% python3 -q
>>> import numpy as np
>>> np.set_printoptions(precision=3, suppress=True, linewidth=120)
>>> m1 = np.load("x.npy")
>>> m1
array([[-1.21 ,  0.669, -0.199,  2.169],
       [-0.905,  0.958, -0.039,  2.359],
       [-1.409,  0.831,  0.206,  1.714],
       [-0.951,  1.134,  0.76 ,  2.149],
       [-1.03 ,  0.93 , -0.268,  1.75 ],
       [-0.736,  1.129,  0.015,  2.158],
       [-0.847,  0.84 ,  0.035,  2.121],
       [-0.994,  0.805, -0.411,  2.434],
       [-0.985,  0.966, -0.118,  1.848],
       [-1.295,  1.429,  0.82 ,  1.864],
       [-1.395,  1.099,  0.201,  1.856],
       [ 0.261, -0.119, -0.692,  0.863],
       [-0.386,  0.201, -0.079,  1.15 ],
       [-0.052, -0.535,  0.333,  0.833],
       [ 0.177, -0.246, -0.004,  1.598],
       [-0.111,  0.106, -0.304,  0.928],
       [-0.483,  0.05 , -0.275,  1.173],
       [ 0.262,  0.156, -0.477,  0.991],
       [-0.074, -0.205,  0.167,  1.142],
       [ 0.01 , -0.188, -0.069,  1.476],
       [-0.064, -0.694,  0.564,  1.277],
       [-0.023,  0.297, -0.26 ,  1.134],
       [-2.928, -2.799,  0.76 ,  2.245],
       [-2.578, -2.771,  1.003,  1.924],
       [-3.109, -3.1  ,  1.571,  2.063],
       [-2.773, -3.008,  0.907,  2.027],
       [-3.61 , -3.544,  0.353,  2.287],
       [-2.867, -3.425,  1.165,  2.355],
       [-2.708, -2.665,  0.773,  1.39 ],
       [-2.993, -3.048,  0.83 ,  1.532],
       [-3.249, -3.045,  1.321,  1.498],
       [-3.133, -2.814,  1.199,  2.195],
       [-3.089, -3.347,  1.169,  2.095]])
>>> lab = m1[:, 2] > np.median(m1[:, 2])
>>> u = m1[lab].mean(axis=0) - m1[~lab].mean(axis=0)
>>> np.argsort(-np.abs(u).round(6), kind="stable")
array([1, 0, 2, 3])
>>> lab.astype(int)
array([0, 0, 1, 1, 0, 0, 0, 0, 0, 1, 0, 0, 0, 1, 0, 0, 0, 0, 0, 0, 1, 0, 1, 1, 1, 1, 1, 1, 1, 1, 1, 1, 1])
>>> rng = np.random.default_rng(63)
>>> K = rng.normal(size=(36, 9)) + 20 * np.array([4, 3, 4, 5, 4, 0, 2, 3, -3])
>>> K
array([[ 80.712,  62.323,  78.34 ,  99.913,  81.233,   1.069,  41.407,  60.204, -58.788],
       [ 82.412,  60.937,  81.333,  99.361,  78.05 ,  -0.252,  39.94 ,  61.166, -60.372],
       [ 80.114,  60.064,  81.69 , 100.301,  79.746,   0.16 ,  40.368,  61.025, -60.571],
       [ 81.769,  61.091,  80.746, 100.866,  79.951,  -1.262,  39.578,  59.343, -58.979],
       [ 79.108,  60.308,  80.536,  98.393,  79.674,   0.14 ,  41.383,  59.335, -59.282],
       [ 80.348,  59.11 ,  80.89 , 100.665,  79.431,   0.482,  40.379,  59.378, -61.375],
       [ 80.247,  60.393,  80.712, 100.947,  81.511,   0.735,  40.107,  59.627, -58.261],
       [ 79.287,  59.668,  80.623,  99.124,  82.997,   1.267,  39.9  ,  59.218, -60.51 ],
       [ 80.088,  58.954,  80.837, 101.387,  78.668,  -0.247,  40.849,  58.419, -59.177],
       [ 79.63 ,  56.996,  79.606,  98.478,  80.665,  -0.151,  38.71 ,  59.626, -58.517],
       [ 79.355,  59.789,  81.458, 100.92 ,  79.965,   0.027,  39.667,  59.06 , -58.35 ],
       [ 80.904,  58.876,  79.51 ,  98.436,  78.861,   2.174,  40.69 ,  61.435, -61.276],
       [ 80.201,  57.741,  79.395, 100.4  ,  78.501,   0.705,  39.37 ,  58.947, -59.05 ],
       [ 79.889,  60.833,  79.16 ,  98.805,  78.75 ,  -0.662,  40.859,  60.093, -59.16 ],
       [ 78.542,  60.818,  81.373, 100.193,  80.378,  -0.688,  38.869,  60.084, -62.27 ],
       [ 80.526,  60.626,  80.43 , 100.859,  79.371,  -0.827,  38.764,  61.422, -59.196],
       [ 79.939,  60.262,  79.895, 101.014,  80.029,  -0.726,  39.555,  58.979, -58.757],
       [ 80.977,  59.933,  80.184, 101.097,  82.248,  -0.204,  41.033,  59.742, -59.885],
       [ 81.049,  58.569,  79.109,  99.918,  80.944,  -1.107,  40.806,  59.829, -59.879],
       [ 78.658,  60.512,  79.853, 100.218,  79.997,  -1.683,  39.176,  59.085, -60.04 ],
       [ 81.244,  60.309,  79.672, 100.516,  81.293,  -1.802,  39.224,  59.712, -59.293],
       [ 79.368,  58.791,  79.289,  99.613,  80.108,   0.433,  41.053,  59.496, -59.341],
       [ 79.831,  59.085,  77.813,  98.755,  80.17 ,   0.2  ,  38.433,  62.158, -61.227],
       [ 78.911,  60.959,  80.051, 100.821,  81.069,  -1.518,  40.251,  60.393, -60.114],
       [ 79.715,  61.075,  80.867, 100.252,  80.596,  -0.19 ,  40.45 ,  59.995, -59.649],
       [ 80.835,  61.985,  78.187, 101.394,  80.152,   0.713,  41.079,  59.499, -59.608],
       [ 79.683,  59.757,  80.39 ,  98.747,  78.876,  -0.277,  38.121,  58.602, -59.022],
       [ 79.246,  58.56 ,  81.815, 100.994,  79.276,  -0.313,  39.522,  59.666, -61.137],
       [ 77.436,  59.445,  80.336, 100.735,  80.958,   0.505,  39.994,  60.206, -59.   ],
       [ 80.817,  59.423,  80.12 , 100.121,  79.131,  -0.871,  40.806,  60.353, -59.463],
       [ 78.746,  58.769,  82.247,  98.233,  79.943,  -1.268,  39.86 ,  59.378, -60.726],
       [ 80.313,  59.306,  79.67 , 101.364,  80.785,   0.978,  38.127,  61.083, -58.713],
       [ 80.488,  58.974,  76.769,  97.972,  79.831,   0.793,  39.664,  60.618, -60.112],
       [ 79.04 ,  61.379,  80.474, 102.186,  81.626,  -0.276,  41.035,  59.859, -60.612],
       [ 81.835,  59.091,  80.923, 101.052,  79.456,   1.657,  39.21 ,  59.783, -58.935],
       [ 79.434,  59.418,  82.276, 100.064,  79.992,  -1.783,  39.43 ,  58.665, -59.622]])
>>> blk = np.stack([K, 3 * K, K[::-1]])
>>> np.linalg.matrix_rank(blk)
array([9, 9, 9])
>>> x0 = np.array([4, 0, 3, 4, 4, 0, 1, 2, 0])
>>> target = K @ x0
>>> np.round(np.linalg.solve(K.T @ K, K.T @ target), 3) + 0
array([4., 0., 3., 4., 4., 0., 1., 2., 0.])
>>> np.round(np.linalg.pinv(K) @ K, 3) + 0
array([[1., 0., 0., 0., 0., 0., 0., 0., 0.],
       [0., 1., 0., 0., 0., 0., 0., 0., 0.],
       [0., 0., 1., 0., 0., 0., 0., 0., 0.],
       [0., 0., 0., 1., 0., 0., 0., 0., 0.],
       [0., 0., 0., 0., 1., 0., 0., 0., 0.],
       [0., 0., 0., 0., 0., 1., 0., 0., 0.],
       [0., 0., 0., 0., 0., 0., 1., 0., 0.],
       [0., 0., 0., 0., 0., 0., 0., 1., 0.],
       [0., 0., 0., 0., 0., 0., 0., 0., 1.]])
>>> target = target + 0.05 * rng.normal(size=36)
>>> target
array([1444.251, 1445.612, 1448.16 , 1450.826, 1430.523, 1443.557, 1452.25 , 1445.799, 1440.708, 1431.908, 1443.273,
       1434.87 , 1431.79 , 1428.327, 1439.524, 1445.97 , 1441.075, 1458.321, 1445.379, 1432.44 , 1449.975, 1434.272,
       1431.173, 1444.47 , 1445.277, 1444.109, 1425.732, 1442.314, 1437.883, 1442.176, 1433.   , 1449.125, 1424.411,
       1453.584, 1450.879, 1441.49 ])
>>> coef, *_ = np.linalg.lstsq(K, target)
>>> coef.round()
array([ 4.,  0.,  3.,  4.,  4., -0.,  1.,  2.,  0.])
